In [1]: import numpy as np

In [2]: np.set_printoptions(precision=2, suppress=True, linewidth=200, legacy="1.25")

In [3]: M = np.load("m.npy")

In [4]: M
Out[4]: 
array([[ -5.,   1.,   4.,  -3.],
       [-10.,   2.,   8.,  -6.],
       [-13.,  -1.,  14.,  -9.],
       [ -8.,  -2.,  10.,  -6.]])

In [5]: np.linalg.matrix_rank(M, rtol=0.1)
Out[5]: 2

In [6]: rank = np.linalg.matrix_rank(M)

In [7]: rank
Out[7]: 2

In [8]: null = np.linalg.svd(M)[2][rank:].T

In [9]: np.round(M @ null, 2) + 0
Out[9]: 
array([[0., 0.],
       [0., 0.],
       [0., 0.],
       [0., 0.]])

In [10]: np.linalg.matrix_rank(M.T @ M), np.linalg.matrix_rank(M @ M.T)
Out[10]: (2, 2)

In [11]: np.allclose(M @ null, 0)
Out[11]: True

In [12]: mat = np.load("run16.npy")

In [13]: mat
Out[13]: 
array([[3, 0, 0, 0, 0, 0],
       [0, 0, 0, 0, 0, 0],
       [1, 5, 5, 0, 0, 0],
       [2, 5, 4, 4, 0, 0],
       [2, 0, 5, 3, 3, 0],
       [2, 2, 2, 1, 3, 4]])

In [14]: mat.reshape(2, -1)
Out[14]: 
array([[3, 0, 0, 0, 0, 0, 0, 0, 0, 0, 0, 0, 1, 5, 5, 0, 0, 0],
       [2, 5, 4, 4, 0, 0, 2, 0, 5, 3, 3, 0, 2, 2, 2, 1, 3, 4]])

In [15]: mat.reshape(-1, 2)
Out[15]: 
array([[3, 0],
       [0, 0],
       [0, 0],
       [0, 0],
       [0, 0],
       [0, 0],
       [1, 5],
       [5, 0],
       [0, 0],
       [2, 5],
       [4, 4],
       [0, 0],
       [2, 0],
       [5, 3],
       [3, 0],
       [2, 2],
       [2, 1],
       [3, 4]])

In [16]: mat.ravel(order="F")
Out[16]: array([3, 0, 1, 2, 2, 2, 0, 0, 5, 5, 0, 2, 0, 0, 5, 4, 5, 2, 0, 0, 0, 4, 3, 1, 0, 0, 0, 0, 3, 3, 0, 0, 0, 0, 0, 4])

In [17]: t3 = mat.reshape(6, 2, -1)

In [18]: t3[:, 0]
Out[18]: 
array([[3, 0, 0],
       [0, 0, 0],
       [1, 5, 5],
       [2, 5, 4],
       [2, 0, 5],
       [2, 2, 2]])

In [19]: np.einsum("ihd,jhd->hij", t3, t3).shape
Out[19]: (2, 6, 6)

In [20]: t3.transpose(1, 0, 2)
Out[20]: 
array([[[3, 0, 0],
        [0, 0, 0],
        [1, 5, 5],
        [2, 5, 4],
        [2, 0, 5],
        [2, 2, 2]],

       [[0, 0, 0],
        [0, 0, 0],
        [0, 0, 0],
        [4, 0, 0],
        [3, 3, 0],
        [1, 3, 4]]])

In [21]: t3.shape
Out[21]: (6, 2, 3)

In [22]: m1 = np.array([[0, 0, 0, 0, 0, 0, 1],
    ...:     [0, 0, 0, 0, 0, 1, 0],
    ...:     [0, 0, 0, 0, 1, 0, 0],
    ...:     [0, 0, 0, 0, 0, 0, 1],
    ...:     [0, 0, 1, 0, 0, 1, 0],
    ...:     [0, 1, 0, 0, 1, 0, 0],
    ...:     [1, 0, 0, 1, 0, 0, 0]])

In [23]: rng = np.random.default_rng(4664)

In [24]: lab = rng.permutation(7)

In [25]: lab
Out[25]: array([0, 5, 4, 3, 1, 6, 2])

In [26]: other = m1[lab][:, lab]

In [27]: other
Out[27]: 
array([[0, 0, 0, 0, 0, 1, 0],
       [0, 0, 1, 0, 1, 0, 0],
       [0, 1, 0, 0, 0, 0, 1],
       [0, 0, 0, 0, 0, 1, 0],
       [0, 1, 0, 0, 0, 0, 0],
       [1, 0, 0, 1, 0, 0, 0],
       [0, 0, 1, 0, 0, 0, 0]])

In [28]: np.round(np.sort(np.abs(np.linalg.eigvals(other))), 2) + 0
Out[28]: array([0.  , 0.62, 0.62, 1.41, 1.41, 1.62, 1.62])

In [29]: np.trace(other)
Out[29]: 0

In [30]: np.allclose(other, m1)
Out[30]: False

In [31]: np.argsort(-np.linalg.norm(m1, axis=0).round(6), kind="stable")[:3]
Out[31]: array([4, 5, 6])

In [32]: np.linalg.cond(m1) > 100
Out[32]: True

In [33]: np.linalg.matrix_rank(m1, rtol=0.1)
Out[33]: 6

In [34]: mat.sum(axis=0)
Out[34]: array([10, 12, 16,  8,  6,  4])

In [35]: mat - mat[0]
Out[35]: 
array([[ 0,  0,  0,  0,  0,  0],
       [-3,  0,  0,  0,  0,  0],
       [-2,  5,  5,  0,  0,  0],
       [-1,  5,  4,  4,  0,  0],
       [-1,  0,  5,  3,  3,  0],
       [-1,  2,  2,  1,  3,  4]])

In [36]: mat.mean(axis=0)
Out[36]: array([1.67, 2.  , 2.67, 1.33, 1.  , 0.67])

In [37]: mat.sum(axis=1)
Out[37]: array([ 3,  0, 11, 15, 13, 14])

In [38]: mat.shape
Out[38]: (6, 6)

In [39]: np.count_nonzero(mat)
Out[39]: 18

In [40]: np.linalg.matrix_rank(mat)
Out[40]: 5

In [41]: np.round(np.linalg.norm(mat), 2)
Out[41]: 14.35

In [42]: np.diff(mat, axis=0)
Out[42]: 
array([[-3,  0,  0,  0,  0,  0],
       [ 1,  5,  5,  0,  0,  0],
       [ 1,  0, -1,  4,  0,  0],
       [ 0, -5,  1, -1,  3,  0],
       [ 0,  2, -3, -2,  0,  4]])

In [43]: np.abs(mat).max()
Out[43]: 5
